$ python3 -q
>>> import numpy as np
>>> from numpy import linalg as LA
>>> np.set_printoptions(suppress=True, linewidth=120)
>>> def rd(a):
...     return np.round(a, 4) + 0
... 
>>> F = np.array([[0, 0, 1], [1, 0, 0], [0, 1, 0]])
>>> print(F)
[[0 0 1]
 [1 0 0]
 [0 1 0]]
>>> # a transition matrix
>>> r0 = np.array([0, 4, 8])
>>> A2 = F + np.outer(r0, np.eye(3)[1])
>>> print(rd(LA.det(A2) / LA.det(F)), rd(1 + LA.solve(F, r0)[1]))
9.0 9.0
>>> print(LA.matrix_rank(A2 - F))
1
>>> P = np.triu(np.array([[1, 0, 2], [2, -1, 2], [2, 0, 0]]), 1) + np.eye(3)
>>> A2 = P @ F @ LA.inv(P)
>>> print(A2)
[[ 0.  2. -3.]
 [ 1.  2. -6.]
 [ 0.  1. -2.]]
>>> print(rd(np.poly(A2)))
[ 1.  0.  0. -1.]
>>> print(LA.matrix_rank(A2))
3
>>> feats = np.array([[1, 0, 0, 0], [1, 1, 0, 0], [1, -2, 1, 0], [1, 2, 3, 1]])
>>> print(feats)
[[ 1  0  0  0]
 [ 1  1  0  0]
 [ 1 -2  1  0]
 [ 1  2  3  1]]
>>> # triangular, det is the product of the diagonal
>>> A2 = LA.inv(feats)
>>> print(A2)
[[ 1.  0.  0.  0.]
 [-1.  1. -0. -0.]
 [-3.  2.  1.  0.]
 [10. -8. -3.  1.]]
>>> print(feats @ A2)
[[1. 0. 0. 0.]
 [0. 1. 0. 0.]
 [0. 0. 1. 0.]
 [0. 0. 0. 1.]]
>>> print(rd(LA.det(feats) * A2))
[[ 1.  0.  0.  0.]
 [-1.  1.  0.  0.]
 [-3.  2.  1.  0.]
 [10. -8. -3.  1.]]
>>> print(rd(LA.cond(feats)))
54.753
>>> print((np.abs(A2) > 1e-9).astype(int))
[[1 0 0 0]
 [1 1 0 0]
 [1 1 1 0]
 [1 1 1 1]]
>>> print(rd(LA.slogdet(feats)[0]))
1.0
>>> U, s, Vt = LA.svd(feats, full_matrices=False)
>>> print(np.allclose(U * s @ Vt, feats))
True
>>> print((s > 1e-8).sum())
4
>>> print(rd(Vt @ Vt.T))
[[1. 0. 0. 0.]
 [0. 1. 0. 0.]
 [0. 0. 1. 0.]
 [0. 0. 0. 1.]]
>>> print(rd(np.sqrt((s ** 2).sum())), rd(LA.norm(feats)))
4.899 4.899
>>> print(np.abs(U[:, 0]).round(6).argmax())
3
>>> print(rd(s / s[0]))
[1.     0.6338 0.3479 0.0183]
>>> print(rd(LA.det(feats)))
1.0
>>> print((feats + feats.T) / 2)
[[ 1.   0.5  0.5  0.5]
 [ 0.5  1.  -1.   1. ]
 [ 0.5 -1.   1.   1.5]
 [ 0.5  1.   1.5  1. ]]
>>> x = np.array([5, 2, 5, 1])
>>> target = feats @ x
>>> b, lr = np.zeros(4), 1 / LA.norm(feats, 2) ** 2
>>> for i in range(5):
...     b -= lr * feats.T @ (feats @ b - target)
...     if i % 1 == 0: print(i, round(LA.norm(feats @ b - target), 4))
... 
0 4.7037
1 3.3064
2 2.4981
3 2.0079
4 1.683
>>> print(rd(b))
[3.9392 1.9181 5.36   1.481 ]
>>> A = np.load("w.npy")
>>> print(A)
[[ 1  0  2]
 [ 2  3  5]
 [ 5  3  6]
 [ 6  3  7]
 [ 8  3  7]
 [11  3  7]
 [13  6  7]
 [13  6  7]
 [16  7 10]
 [17  7 12]
 [18  8 15]
 [21 10 15]
 [24 11 16]
 [25 12 17]
 [27 13 20]
 [28 15 21]
 [28 16 22]
 [31 17 25]
 [33 20 27]
 [34 20 27]
 [34 21 27]
 [37 21 30]]
>>> # row 7 repeats row 6
>>> Xs = A - A.mean(axis=0)
>>> evecs = LA.svd(Xs)[2][:1]
>>> A2 = Xs - Xs @ evecs.T @ evecs
>>> print(rd(np.diag(evecs.T @ evecs)))
[0.5118 0.185  0.3032]
>>> print(LA.norm(A2, axis=1).round(6).argmax())
1
>>> print(rd(np.cov(Xs @ evecs.T, rowvar=False)))
243.6797
>>> print(round(np.log10(LA.cond(A))))
1
>>> print(LA.matrix_rank(A, rtol=0.1))
1
>>> print(np.argsort(-LA.norm(A, axis=0).round(6), kind="stable")[:3])
[0 2 1]
>>> print([round(float(x), 4) for x in LA.svd(A, compute_uv=False)[:3]])
[144.5707, 7.4722, 4.74]
>>> X = np.load("arr.npy")
>>> print(X)
[[-0.6148  0.1599  0.4633]
 [ 3.9338 -4.149  -2.7142]
 [-2.8723  2.749   1.6185]
 [-3.0479  3.6108  1.9879]
 [ 0.7413 -0.4622  0.0202]
 [ 0.8644 -0.2303 -1.1526]
 [-1.8647  2.2062  1.094 ]
 [ 0.838   0.0357 -0.248 ]
 [ 0.2651  0.1001  0.0768]
 [-0.4667  0.5749  0.3554]
 [ 1.6286 -1.2384  0.2693]
 [-0.8118  0.4239  0.2121]
 [ 2.3298 -2.1515 -1.2691]
 [-1.0824  1.1061  0.9407]]
>>> Xs = X - X.mean(axis=0)
>>> evecs = LA.svd(Xs)[2][:1]
>>> A2 = Xs - Xs @ evecs.T @ evecs
>>> print(rd((Xs @ evecs.T).std(axis=0)))
[2.8753]
>>> print(LA.norm(A2, axis=1).round(6).argmax())
10
>>> print(rd(np.diag(evecs.T @ evecs)))
[0.4186 0.4293 0.1521]
>>> print(rd(LA.norm(A2) / LA.norm(Xs)))
0.1579
>>> print(rd(np.cov(Xs @ evecs.T, rowvar=False)))
8.903
>>> print(rd(A2.std(axis=0)))
[0.2109 0.2157 0.3468]
>>> J = np.diag(np.array([1, 2, -2, 0, 2])) + 4 * np.eye(5, k=1) + 4 * np.eye(5, k=-1)
>>> print(J)
[[ 1.  4.  0.  0.  0.]
 [ 4.  2.  4.  0.  0.]
 [ 0.  4. -2.  4.  0.]
 [ 0.  0.  4.  0.  4.]
 [ 0.  0.  0.  4.  2.]]
>>> # symmetric, so the eigenvalues are real
>>> rng = np.random.default_rng(1990)
>>> lab = rng.permutation(5)
>>> print(lab)
[1 4 0 2 3]
>>> A2 = J[lab][:, lab]
>>> print(np.trace(A2))
3.0
>>> print(A2)
[[ 2.  0.  4.  4.  0.]
 [ 0.  2.  0.  0.  4.]
 [ 4.  0.  1.  0.  0.]
 [ 4.  0.  0. -2.  4.]
 [ 0.  4.  0.  4.  0.]]
>>> print(rd(np.sort(np.abs(LA.eigvals(A2)))))
[0.3315 2.7813 5.274  7.1689 7.3448]
